In [1]: import numpy as np

In [2]: np.set_printoptions(suppress=True, linewidth=200)

In [3]: m1 = np.array([[9, 15, 15, 15],
   ...:     [15, 25, 25, 25],
   ...:     [15, 25, 25, 25],
   ...:     [15, 25, 25, 25]])

In [4]: # column 2 repeats column 1

In [5]: rank = np.linalg.matrix_rank(m1)

In [6]: rank
Out[6]: np.int64(1)

In [7]: ns = np.linalg.svd(m1)[2][rank:].T

In [8]: ns.shape
Out[8]: (4, 3)

In [9]: [int(np.linalg.matrix_rank(np.delete(m1, i, axis=0))) for i in range(4)]
Out[9]: [1, 1, 1, 1]

In [10]: np.round(m1 @ ns, 2) + 0
Out[10]: 
array([[0., 0., 0.],
       [0., 0., 0.],
       [0., 0., 0.],
       [0., 0., 0.]])

In [11]: np.round(ns @ ns.T, 2)
Out[11]: 
array([[ 0.89, -0.18, -0.18, -0.18],
       [-0.18,  0.7 , -0.3 , -0.3 ],
       [-0.18, -0.3 ,  0.7 , -0.3 ],
       [-0.18, -0.3 , -0.3 ,  0.7 ]])

In [12]: other = m1[0, 0] * m1[1:] - np.outer(m1[1:, 0], m1[0])

In [13]: other
Out[13]: 
array([[0, 0, 0, 0],
       [0, 0, 0, 0],
       [0, 0, 0, 0]])

In [14]: np.linalg.matrix_rank(other), np.linalg.matrix_rank(m1)
Out[14]: (np.int64(0), np.int64(1))

In [15]: w, evecs = np.linalg.eigh(m1)

In [16]: vec = np.array([3, 1, 0, 3])

In [17]: (np.sign(evecs[:, -1].round(6)) == np.sign(evecs[0, -1].round(6))).astype(int)
Out[17]: array([1, 1, 1, 1])

In [18]: np.abs(m1).sum(axis=1).max(), np.round(np.abs(w).max(), 2)
Out[18]: (np.int64(90), np.float64(84.0))

In [19]: f, g = m1[2], m1[3]

In [20]: f @ f
Out[20]: np.int64(2100)

In [21]: pr = (f @ g) / (f @ f) * f

In [22]: g - pr
Out[22]: array([0., 0., 0., 0.])

In [23]: np.outer(f, g)
Out[23]: 
array([[225, 375, 375, 375],
       [375, 625, 625, 625],
       [375, 625, 625, 625],
       [375, 625, 625, 625]])

In [24]: pr
Out[24]: array([15., 25., 25., 25.])

In [25]: np.linalg.matrix_rank(np.outer(f, g))
Out[25]: np.int64(1)

In [26]: F = np.loadtxt("layer12.csv", delimiter=",")

In [27]: F
Out[27]: 
array([[21.11, 39.73, -0.41],
       [19.51, 39.18, -0.52],
       [19.53, 40.84, -0.3 ],
       [20.56, 40.  ,  0.8 ],
       [19.18, 40.51,  0.06],
       [18.96, 38.6 ,  0.92],
       [18.26, 39.11, -1.04],
       [19.22, 38.57, -0.79],
       [20.45, 40.05,  0.03],
       [20.53, 41.51, -0.89],
       [19.07, 39.16,  0.32],
       [18.05, 39.42, -1.04],
       [19.53, 41.01,  0.84],
       [19.36, 40.2 , -0.53],
       [20.65, 40.81, -0.04],
       [20.71, 39.16, -0.17],
       [18.72, 41.33,  0.41],
       [19.6 , 39.31, -0.26],
       [21.87, 41.99,  0.02],
       [20.24, 40.55, -0.22],
       [20.28, 39.04,  0.11],
       [21.11, 41.37,  1.39],
       [21.12, 42.08,  1.01],
       [19.69, 38.46, -1.59],
       [19.92, 38.79,  1.89],
       [19.91, 41.03,  0.62]])

In [28]: lab = F[:, 2] > np.median(F[:, 2])

In [29]: f = F[lab].mean(axis=0) - F[~lab].mean(axis=0)

In [30]: lab.astype(int)
Out[30]: array([0, 0, 0, 1, 1, 1, 0, 0, 1, 0, 1, 0, 1, 0, 0, 0, 1, 0, 1, 0, 1, 1, 1, 0, 1, 1])

In [31]: np.argsort(-np.abs(f).round(6), kind="stable")
Out[31]: array([2, 1, 0])

In [32]: round((((F - F.mean(axis=0)) @ f > 0) == lab).mean(), 2)
Out[32]: np.float64(0.81)

In [33]: J = np.load("arr.npy")

In [34]: J
Out[34]: 
array([[0, 1, 0, 0],
       [1, 0, 0, 0],
       [0, 0, 0, 1],
       [0, 0, 1, 0]])

In [35]: # orthonormal columns

In [36]: vec = np.array([1, 1, 3, 0])

In [37]: np.round(np.linalg.inv(J), 2)
Out[37]: 
array([[0., 1., 0., 0.],
       [1., 0., 0., 0.],
       [0., 0., 0., 1.],
       [0., 0., 1., 0.]])

In [38]: 4 - np.linalg.matrix_rank(J - np.eye(4), tol=1e-8)
Out[38]: np.int64(2)

In [39]: np.round(np.sort(np.abs(np.degrees(np.angle(np.linalg.eigvals(J))))), 2)
Out[39]: array([  0.,   0., 180., 180.])

In [40]: round(float(np.linalg.det(J)), 2)
Out[40]: 1.0

In [41]: np.round(np.abs(np.linalg.eigvals(J)), 2)
Out[41]: array([1., 1., 1., 1.])

In [42]: np.round(np.linalg.norm(vec), 2), round(float(np.linalg.norm(J @ vec)), 2)
Out[42]: (np.float64(3.32), 3.32)

In [43]: q = J.astype(float).copy()

In [44]: for j in range(4):
    ...:     q[:, j] -= q[:, :j] @ (q[:, :j].T @ q[:, j])
    ...:     q[:, j] /= np.linalg.norm(q[:, j])
    ...: 

In [45]: q
Out[45]: 
array([[0., 1., 0., 0.],
       [1., 0., 0., 0.],
       [0., 0., 0., 1.],
       [0., 0., 1., 0.]])

In [46]: q.T @ J
Out[46]: 
array([[1., 0., 0., 0.],
       [0., 1., 0., 0.],
       [0., 0., 1., 0.],
       [0., 0., 0., 1.]])

In [47]: w, evecs = np.linalg.eig(J)

In [48]: w
Out[48]: array([ 1., -1.,  1., -1.])

In [49]: np.prod(w)
Out[49]: np.float64(1.0)

In [50]: np.round(np.sort(np.linalg.eigvals(J @ J)), 2)
Out[50]: array([1., 1., 1., 1.])

In [51]: np.round(np.sort(np.linalg.eigvals(J.T)), 2)
Out[51]: array([-1., -1.,  1.,  1.])

In [52]: other = np.array([[-9, -9], [9, -6], [-9, 7]])

In [53]: data = np.tile(other, (2, 3))

In [54]: data
Out[54]: 
array([[-9, -9, -9, -9, -9, -9],
       [ 9, -6,  9, -6,  9, -6],
       [-9,  7, -9,  7, -9,  7],
       [-9, -9, -9, -9, -9, -9],
       [ 9, -6,  9, -6,  9, -6],
       [-9,  7, -9,  7, -9,  7]])

In [55]: # rows and columns are dependent

In [56]: np.linalg.matrix_rank(data, rtol=0.1)
Out[56]: np.int64(2)

In [57]: round(np.linalg.norm(data, 2) / np.linalg.norm(data), 2)
Out[57]: np.float64(0.79)

In [58]: np.round(data @ np.linalg.pinv(data) @ data, 2)
Out[58]: 
array([[-9., -9., -9., -9., -9., -9.],
       [ 9., -6.,  9., -6.,  9., -6.],
       [-9.,  7., -9.,  7., -9.,  7.],
       [-9., -9., -9., -9., -9., -9.],
       [ 9., -6.,  9., -6.,  9., -6.],
       [-9.,  7., -9.,  7., -9.,  7.]])

In [59]: try:
    ...:     np.linalg.inv(data)
    ...: except np.linalg.LinAlgError as e:
    ...:     print(repr(e))
    ...: 
LinAlgError('Singular matrix')

In [60]: np.allclose(data[:-1].T @ np.linalg.lstsq(data[:-1].T, data[-1])[0], data[-1])
Out[60]: True

In [61]: round(np.trace(np.linalg.pinv(data) @ data), 2)
Out[61]: np.float64(2.0)

In [62]: Uu, s, Vh = np.linalg.svd(data)

In [63]: np.argmax(s[:-1] / (s[1:] + 1e-6)) + 1
Out[63]: np.int64(2)

In [64]: s.round(2) + 0
Out[64]: array([39.28, 30.18,  0.  ,  0.  ,  0.  ,  0.  ])

In [65]: other = Uu[:, :2] @ np.diag(s[:2]) @ Vh[:2]

In [66]: np.round(np.linalg.norm(data - other, 2), 2), np.round(s[2], 2)
Out[66]: (np.float64(0.0), np.float64(0.0))

In [67]: np.linalg.matrix_rank(data, rtol=0.05)
Out[67]: np.int64(2)

In [68]: other.round(2)
Out[68]: 
array([[-9., -9., -9., -9., -9., -9.],
       [ 9., -6.,  9., -6.,  9., -6.],
       [-9.,  7., -9.,  7., -9.,  7.],
       [-9., -9., -9., -9., -9., -9.],
       [ 9., -6.,  9., -6.,  9., -6.],
       [-9.,  7., -9.,  7., -9.,  7.]])

In [69]: other = F / np.linalg.norm(F, axis=1, keepdims=True)

In [70]: C2 = other @ other.T

In [71]: C2[25].round(2)
Out[71]: array([1., 1., 1., 1., 1., 1., 1., 1., 1., 1., 1., 1., 1., 1., 1., 1., 1., 1., 1., 1., 1., 1., 1., 1., 1., 1.])

In [72]: (C2 - 2 * np.eye(26)).round(6).argmax(axis=1)
Out[72]: array([15, 17, 13, 22,  2, 22, 11,  9, 14,  7, 25,  6, 25,  2,  8,  0,  4, 19, 20, 17, 18, 22,  5,  7, 21, 10])

In [73]: blk = np.stack([data, 2 * data, data[::-1]])

In [74]: blk.shape
Out[74]: (3, 6, 6)

In [75]: np.linalg.matrix_rank(blk.reshape(3, -1))
Out[75]: np.int64(2)

In [76]: (blk @ data.T).shape
Out[76]: (3, 6, 6)

In [77]: np.round(np.linalg.norm(blk, axis=(1, 2)), 2)
Out[77]: array([49.54, 99.08, 49.54])

In [78]: np.linalg.matrix_rank(blk)
Out[78]: array([2, 2, 2])

In [79]: blk.sum(axis=0)
Out[79]: 
array([[-36, -20, -36, -20, -36, -20],
       [ 36, -24,  36, -24,  36, -24],
       [-36,  12, -36,  12, -36,  12],
       [-36, -20, -36, -20, -36, -20],
       [ 36, -24,  36, -24,  36, -24],
       [-36,  12, -36,  12, -36,  12]])

In [80]: E = np.load("dump.npy")

In [81]: E
Out[81]: 
array([[34,  2,  8],
       [ 2, 20,  2],
       [ 8,  2,  2]])

In [82]: rank = np.linalg.matrix_rank(E)

In [83]: rank
Out[83]: np.int64(2)

In [84]: ns = np.linalg.svd(E)[2][rank:].T

In [85]: np.round(E @ ns, 2) + 0
Out[85]: 
array([[0.],
       [0.],
       [0.]])

In [86]: ns.shape
Out[86]: (3, 1)

In [87]: np.round(ns[:, 0] / ns[np.abs(ns[:, 0]).round(6).argmax(), 0], 2)
Out[87]: array([-0.23, -0.08,  1.  ])

In [88]: round(np.linalg.eigvals(E).sum().real, 2)
Out[88]: np.float64(56.0)

In [89]: np.einsum("ij,ji->", E, E)
Out[89]: np.int64(1704)

In [90]: np.round(np.linalg.eigvals(E), 2) + 0
Out[90]: array([36.25,  0.  , 19.75])

In [91]: round(float(np.linalg.det(E[::-1])), 2)
Out[91]: -0.0

In [92]: blk = np.stack([E, -3 * E, E[::-1]])

In [93]: (blk @ E.T).shape
Out[93]: (3, 3, 3)

In [94]: blk.shape
Out[94]: (3, 3, 3)

In [95]: np.einsum("bij,cij->bc", blk, blk)
Out[95]: 
array([[ 1704, -5112,   992],
       [-5112, 15336, -2976],
       [  992, -2976,  1704]])

In [96]: def softmax(z):
    ...:     e = np.exp(z - z.max(axis=-1, keepdims=True))
    ...:     return e / e.sum(axis=-1, keepdims=True)
    ...: 

In [97]: np.round(softmax(E[1] + 4), 2) + 0
Out[97]: array([0., 1., 0.])

In [98]: np.round(softmax(E[1]), 2) + 0
Out[98]: array([0., 1., 0.])

In [99]: np.round(softmax(10 * E[1]), 2) + 0
Out[99]: array([0., 1., 0.])

In [100]: att = E @ E.T / np.sqrt(3)

In [101]: np.round(softmax(att), 2) + 0
Out[101]: 
array([[1., 0., 0.],
       [0., 1., 0.],
       [1., 0., 0.]])

In [102]: softmax(att)[1] @ E
Out[102]: array([ 2., 20.,  2.])

In [103]: softmax(att).round(6).argmax(axis=1)
Out[103]: array([0, 1, 0])

In [104]: Uu, s, Vh = np.linalg.svd(E)

In [105]: s.round(2) + 0
Out[105]: array([36.25, 19.75,  0.  ])

In [106]: other = Uu[:, :2] @ np.diag(s[:2]) @ Vh[:2]

In [107]: np.linalg.matrix_rank(E, rtol=0.05)
Out[107]: np.int64(2)

In [108]: round(np.linalg.norm(E - other) / np.linalg.norm(E), 2)
Out[108]: np.float64(0.0)

In [109]: np.linalg.matrix_rank(other)
Out[109]: np.int64(2)

In [110]: round(np.linalg.norm(E - other, 2), 2), np.round(s[2], 2)
Out[110]: (np.float64(0.0), np.float64(0.0))

In [111]: round(np.abs(E - other).max(), 2)
Out[111]: np.float64(0.0)

In [112]: other.round(2)
Out[112]: 
array([[34.,  2.,  8.],
       [ 2., 20.,  2.],
       [ 8.,  2.,  2.]])

In [113]: other = np.array([[7, 1, 1], [4, 6, 2], [9, 2, 7]])

In [114]: other[-1] = other[0]

In [115]: X = other + 0.1 * np.eye(3)

In [116]: X
Out[116]: 
array([[7.1, 1. , 1. ],
       [4. , 6.1, 2. ],
       [7. , 1. , 1.1]])

In [117]: C2 = X.T @ X

In [118]: np.linalg.matrix_rank(C2)
Out[118]: np.int64(3)

In [119]: np.round(np.linalg.svd(X, compute_uv=False) ** 2, 2)
Out[119]: array([136.88,  23.95,   0.01])

In [120]: C2.round(2)
Out[120]: 
array([[115.41,  38.5 ,  22.8 ],
       [ 38.5 ,  39.21,  14.3 ],
       [ 22.8 ,  14.3 ,   6.21]])

In [121]: (X @ X.T).shape
Out[121]: (3, 3)

In [122]: np.round(np.linalg.det(X), 2)
Out[122]: np.float64(4.34)

In [123]: np.allclose(X @ X.T, X.T @ X)
Out[123]: False

In [124]: X.inv()
Traceback (most recent call last):
  Cell In[124], line 1
    X.inv()
AttributeError: 'numpy.ndarray' object has no attribute 'inv'


In [125]: arr = np.loadtxt("case19.csv", delimiter=",")

In [126]: arr
Out[126]: 
array([[1.  , 0.7 , 0.49, 0.34],
       [0.7 , 1.  , 0.7 , 0.49],
       [0.49, 0.7 , 1.  , 0.7 ],
       [0.34, 0.49, 0.7 , 1.  ]])

In [127]: # equal to its transpose

In [128]: (arr - arr.T) / 2
Out[128]: 
array([[0., 0., 0., 0.],
       [0., 0., 0., 0.],
       [0., 0., 0., 0.],
       [0., 0., 0., 0.]])

In [129]: np.trace(arr)
Out[129]: np.float64(4.0)

In [130]: np.round(np.abs(np.linalg.eigvals(arr)).max(), 2)
Out[130]: np.float64(2.72)

In [131]: np.round(np.sort(np.abs(np.linalg.eigvals(arr))), 2)
Out[131]: array([0.2 , 0.32, 0.76, 2.72])

In [132]: (arr + arr.T) / 2
Out[132]: 
array([[1.  , 0.7 , 0.49, 0.34],
       [0.7 , 1.  , 0.7 , 0.49],
       [0.49, 0.7 , 1.  , 0.7 ],
       [0.34, 0.49, 0.7 , 1.  ]])

In [133]: A = np.array([[2, -6, -1], [-6, 18, 3], [-1, 3, 5]])

In [134]: # null space of dimension 1

In [135]: np.linalg.cond(A) > 100
Out[135]: np.True_

In [136]: round(float(np.linalg.norm(A, 2) / np.linalg.norm(A)), 2)
Out[136]: 0.98

In [137]: Uu, s, Vh = np.linalg.svd(A)

In [138]: evecs = Vh[:(s > 1e-8).sum()]

In [139]: rng = np.random.default_rng(66457)

In [140]: vec = A[1] + -3 * A[0] + rng.integers(2) * np.eye(3)[0]

In [141]: vec
Out[141]: array([-12.,  36.,   6.])

In [142]: np.round(np.diag(evecs.T @ evecs), 2)
Out[142]: array([0.1, 0.9, 1. ])

In [143]: np.allclose(evecs.T @ evecs @ vec, vec)
Out[143]: True

In [144]: A @ A
Out[144]: 
array([[  41, -123,  -25],
       [-123,  369,   75],
       [ -25,   75,   35]])

In [145]: np.round(np.sort(np.abs(np.linalg.eigvals(A))), 2) + 0
Out[145]: array([ 0.  ,  4.36, 20.64])

In [146]: (A - A.T) / 2
Out[146]: 
array([[0., 0., 0.],
       [0., 0., 0.],
       [0., 0., 0.]])

In [147]: proj = np.triu(np.array([[-3, -2, 1], [1, -1, -2], [-2, 3, 1]]), 1) + np.eye(3)

In [148]: other = proj @ A @ np.linalg.inv(proj)

In [149]: round(float(np.linalg.det(other)), 2)
Out[149]: -0.0

In [150]: np.trace(other), np.trace(A)
Out[150]: (np.float64(25.0), np.int64(25))

In [151]: proj @ A - A @ proj
Out[151]: 
array([[ 11., -29., -15.],
       [  2., -18.,  32.],
       [  0.,  -2.,   7.]])

In [152]: np.linalg.matrix_rank(other)
Out[152]: np.int64(2)
